% ipython --no-banner

In [1]: import numpy as np

In [2]: from numpy import linalg as LA

In [3]: np.set_printoptions(precision=2, suppress=True, linewidth=160, sign=" ")

In [4]: A = np.load("arr.npy")

In [5]: print(A)
[[-1.74 -0.13  9.24]
 [-0.23 -1.86  8.97]
 [-2.05  0.29  9.97]
 [-1.4   0.16  9.1 ]
 [ 0.12 -0.67 11.42]
 [-0.44  0.21 10.74]
 [-0.2  -0.42  9.15]
 [ 1.71 -0.31 10.04]
 [-0.31 -0.26 12.09]
 [ 0.17 -0.65 10.21]
 [-1.   -0.05 10.  ]
 [ 0.7  -1.52  9.4 ]
 [ 0.45  0.05 11.07]
 [ 2.12 -1.94  9.15]
 [ 0.    1.04 11.98]
 [-1.49  0.22  9.18]
 [-1.24 -1.46  9.34]
 [-0.55  0.81 10.93]]

In [6]: # column 2 dominates

In [7]: rng = np.random.default_rng(273)

In [8]: out = A + rng.integers(-2, 3, (18, 1)) @ rng.integers(-2, 3, (1, 3))

In [9]: out
Out[9]: 
array([[-1.74, -4.13, 13.24],
       [-0.23, -5.86, 12.97],
       [-2.05, -1.71, 11.97],
       [-1.4 ,  4.16,  5.1 ],
       [ 0.12, -4.67, 15.42],
       [-0.44,  2.21,  8.74],
       [-0.2 , -4.42, 13.15],
       [ 1.71,  3.69,  6.04],
       [-0.31, -4.26, 16.09],
       [ 0.17,  3.35,  6.21],
       [-1.  , -2.05, 12.  ],
       [ 0.7 ,  2.48,  5.4 ],
       [ 0.45, -3.95, 15.07],
       [ 2.12,  2.06,  5.15],
       [ 0.  ,  5.04,  7.98],
       [-1.49,  0.22,  9.18],
       [-1.24,  0.54,  7.34],
       [-0.55,  4.81,  6.93]])

In [10]: LA.matrix_rank(out - A, tol=1e-8)
Out[10]: np.int64(1)

In [11]: np.round(LA.svd(out - A, compute_uv=False), 2) + 0
Out[11]: array([ 21.17,   0.  ,   0.  ])

In [12]: Ac = A - A.mean(axis=0)

In [13]: vecs = LA.svd(Ac)[2][:1]

In [14]: out = Ac - Ac @ vecs.T @ vecs

In [15]: print((Ac @ vecs.T).std(axis=0))
[ 1.19]

In [16]: mat = np.load("m.npy")

In [17]: mat
Out[17]: 
array([[ 3,  0,  0, -4],
       [ 0,  5,  2,  0],
       [ 0,  3,  2,  0],
       [ 2,  0,  0, -4]])

In [18]: evals, vecs = LA.eig(mat)

In [19]: np.round(mat @ vecs[:, 0] - evals[0] * vecs[:, 0], 2) + 0
Out[19]: array([ 0.,  0.,  0.,  0.])

In [20]: np.sort(LA.eigvals(mat @ mat))
Out[20]: array([  0.39,   2.44,   6.56,  40.61])

In [21]: print(round(float(np.prod(evals)), 2))
-16.0

In [22]: evals
Out[22]: array([ 1.56, -2.56,  0.63,  6.37])

In [23]: np.sort(LA.eigvals(LA.inv(mat)))
Out[23]: array([-0.39,  0.16,  0.64,  1.59])
